% ipython --no-banner

In [1]: import numpy as np

In [2]: np.set_printoptions(precision=2, suppress=True, linewidth=120)

In [3]: data = np.loadtxt("a.csv", delimiter=",")

In [4]: print(data)
[[0.33 0.   0.   0.   0.   0.   0.   0.   0.   0.33 0.33]
 [0.   0.2  0.2  0.   0.2  0.   0.2  0.2  0.   0.   0.  ]
 [0.14 0.   0.14 0.   0.14 0.   0.   0.14 0.14 0.14 0.14]
 [0.2  0.   0.   0.4  0.   0.   0.2  0.2  0.   0.   0.  ]
 [0.   0.   0.   0.   0.5  0.   0.   0.   0.5  0.   0.  ]
 [0.   0.   0.   0.   0.   0.5  0.   0.25 0.   0.25 0.  ]
 [0.   0.   0.   0.17 0.17 0.17 0.33 0.17 0.   0.   0.  ]
 [0.   0.   0.17 0.   0.   0.17 0.17 0.17 0.   0.17 0.17]
 [0.   0.25 0.   0.   0.   0.   0.25 0.   0.5  0.   0.  ]
 [0.   0.   0.   0.   0.33 0.   0.   0.   0.33 0.33 0.  ]
 [0.   0.   0.   0.   0.   0.   0.   0.33 0.   0.   0.67]]

In [5]: # a transition matrix

In [6]: rng = np.random.default_rng(300)

In [7]: z = rng.permutation(11)

In [8]: print(z)
[ 8 10  3  2  5  0  4  6  1  9  7]

In [9]: Y = data[z][:, z]

In [10]: print(np.round(np.linalg.det(Y), 2), round(np.linalg.det(data[z]), 2))
-0.0 -0.0

In [11]: print(round(np.trace(Y), 2))
4.08

In [12]: print(np.diag(Y))
[0.5  0.67 0.4  0.14 0.5  0.33 0.5  0.33 0.2  0.33 0.17]

In [13]: print(round(float(np.linalg.det(data)), 2))
-0.0

In [14]: print(round(np.trace(data), 2))
4.08

In [15]: print(np.allclose(data, data.T))
False

In [16]: U, sigma, Vt = np.linalg.svd(data, full_matrices=False)

In [17]: print(np.abs(Vt[0]))
[0.15 0.12 0.12 0.1  0.45 0.19 0.27 0.35 0.52 0.34 0.36]

In [18]: print(np.round(np.sqrt((sigma ** 2).sum()), 2), np.round(np.linalg.norm(data), 2))
1.87 1.87

In [19]: print(np.round(U.T @ U, 2) + 0)
[[1. 0. 0. 0. 0. 0. 0. 0. 0. 0. 0.]
 [0. 1. 0. 0. 0. 0. 0. 0. 0. 0. 0.]
 [0. 0. 1. 0. 0. 0. 0. 0. 0. 0. 0.]
 [0. 0. 0. 1. 0. 0. 0. 0. 0. 0. 0.]
 [0. 0. 0. 0. 1. 0. 0. 0. 0. 0. 0.]
 [0. 0. 0. 0. 0. 1. 0. 0. 0. 0. 0.]
 [0. 0. 0. 0. 0. 0. 1. 0. 0. 0. 0.]
 [0. 0. 0. 0. 0. 0. 0. 1. 0. 0. 0.]
 [0. 0. 0. 0. 0. 0. 0. 0. 1. 0. 0.]
 [0. 0. 0. 0. 0. 0. 0. 0. 0. 1. 0.]
 [0. 0. 0. 0. 0. 0. 0. 0. 0. 0. 1.]]

In [20]: print(np.round(Vt @ Vt.T, 2) + 0)
[[1. 0. 0. 0. 0. 0. 0. 0. 0. 0. 0.]
 [0. 1. 0. 0. 0. 0. 0. 0. 0. 0. 0.]
 [0. 0. 1. 0. 0. 0. 0. 0. 0. 0. 0.]
 [0. 0. 0. 1. 0. 0. 0. 0. 0. 0. 0.]
 [0. 0. 0. 0. 1. 0. 0. 0. 0. 0. 0.]
 [0. 0. 0. 0. 0. 1. 0. 0. 0. 0. 0.]
 [0. 0. 0. 0. 0. 0. 1. 0. 0. 0. 0.]
 [0. 0. 0. 0. 0. 0. 0. 1. 0. 0. 0.]
 [0. 0. 0. 0. 0. 0. 0. 0. 1. 0. 0.]
 [0. 0. 0. 0. 0. 0. 0. 0. 0. 1. 0.]
 [0. 0. 0. 0. 0. 0. 0. 0. 0. 0. 1.]]

In [21]: f = np.array([1, -2, 2, 1, 0, 2, -2, 0, 1, -2, 0])

In [22]: Y = data + np.outer(f, np.eye(11)[5])

In [23]: print(np.linalg.matrix_rank(np.linalg.inv(Y) - np.linalg.inv(data), tol=1e-8))
1

In [24]: print(np.linalg.matrix_rank(Y - data))
1

In [25]: J = np.load("sample2.npy")

In [26]: print(J)
[[ 0  1  0 -1  1 -1]
 [-1  0 -2  3 -4  6]
 [ 0  2  0 -2  5  3]
 [ 1 -3  2  0  0  5]
 [-1  4 -5  0  0  1]
 [ 1 -6 -3 -5 -1  0]]

In [27]: w1 = np.array([[2, 3, 1],
    ...:     [-4, 3, 2],
    ...:     [-3, 1, -5],
    ...:     [-2, 1, -4],
    ...:     [-2, 1, 4],
    ...:     [3, 0, 5]])

In [28]: c = np.array([-1, 1, -2])

In [29]: H = np.maximum(J @ w1 + c, 0)

In [30]: print(np.linalg.matrix_rank(H))
3

In [31]: print((H > 0).astype(int))
[[0 1 1]
 [1 0 1]
 [0 1 1]
 [1 0 1]
 [0 1 1]
 [1 0 1]]

In [32]: print((H > 0).mean(axis=0))
[0.5 0.5 1. ]

In [33]: cent = np.array([[1, 2, 3], [1, 2, 3], [2, 1, 2]])

In [34]: print(w1 @ cent)
[[  7  11  17]
 [  3   0   1]
 [-12  -9 -16]
 [ -9  -6 -11]
 [  7   2   5]
 [ 13  11  19]]

In [35]: print((H @ cent).round(6).argmax(axis=1))
[2 2 2 2 2 2]

In [36]: U, sigma, Vt = np.linalg.svd(J, full_matrices=False)

In [37]: print(np.round(U.T @ U, 2) + 0)
[[1. 0. 0. 0. 0. 0.]
 [0. 1. 0. 0. 0. 0.]
 [0. 0. 1. 0. 0. 0.]
 [0. 0. 0. 1. 0. 0.]
 [0. 0. 0. 0. 1. 0.]
 [0. 0. 0. 0. 0. 1.]]

In [38]: print(sigma)
[9.2  9.2  6.94 6.94 0.45 0.45]

In [39]: print(np.round(U.T @ J @ Vt.T, 2) + 0)
[[9.2  0.   0.   0.   0.   0.  ]
 [0.   9.2  0.   0.   0.   0.  ]
 [0.   0.   6.94 0.   0.   0.  ]
 [0.   0.   0.   6.94 0.   0.  ]
 [0.   0.   0.   0.   0.45 0.  ]
 [0.   0.   0.   0.   0.   0.45]]

In [40]: print(sigma / sigma[0])
[1.   1.   0.75 0.75 0.05 0.05]

In [41]: print(round(float(np.sqrt((sigma ** 2).sum())), 2), round(np.linalg.norm(J), 2))
16.31 16.31

In [42]: vec = np.array([0, -2, 2, 0, -2, -1])

In [43]: print(np.round(np.linalg.eigvals(J).real, 2) + 0)
[0. 0. 0. 0. 0. 0.]

In [44]: Q = np.linalg.solve(np.eye(6) - J, np.eye(6) + J)

In [45]: print(np.round(np.linalg.det(Q), 2))
1.0

In [46]: print(np.round(Q @ Q.T, 2) + 0)
[[1. 0. 0. 0. 0. 0.]
 [0. 1. 0. 0. 0. 0.]
 [0. 0. 1. 0. 0. 0.]
 [0. 0. 0. 1. 0. 0.]
 [0. 0. 0. 0. 1. 0.]
 [0. 0. 0. 0. 0. 1.]]

In [47]: print(round(np.linalg.norm(J, 2) / np.linalg.norm(J), 2))
0.56

In [48]: print(np.linalg.matrix_rank(J, rtol=0.1))
4

In [49]: print(np.linalg.cond(J) > 100)
False

In [50]: U, sigma, Vt = np.linalg.svd(J)

In [51]: print(sigma)
[9.2  9.2  6.94 6.94 0.45 0.45]

In [52]: print(np.argmax(sigma[:-1] / (sigma[1:] + 1e-6)) + 1)
4

In [53]: Y = U[:, :4] @ np.diag(sigma[:4]) @ Vt[:4]

In [54]: print(round(np.abs(J - Y).max(), 2))
0.28

In [55]: print(round(np.linalg.norm(J - Y, 2), 2), np.round(sigma[4], 2))
0.45 0.45

In [56]: print(np.linalg.matrix_rank(Y))
4
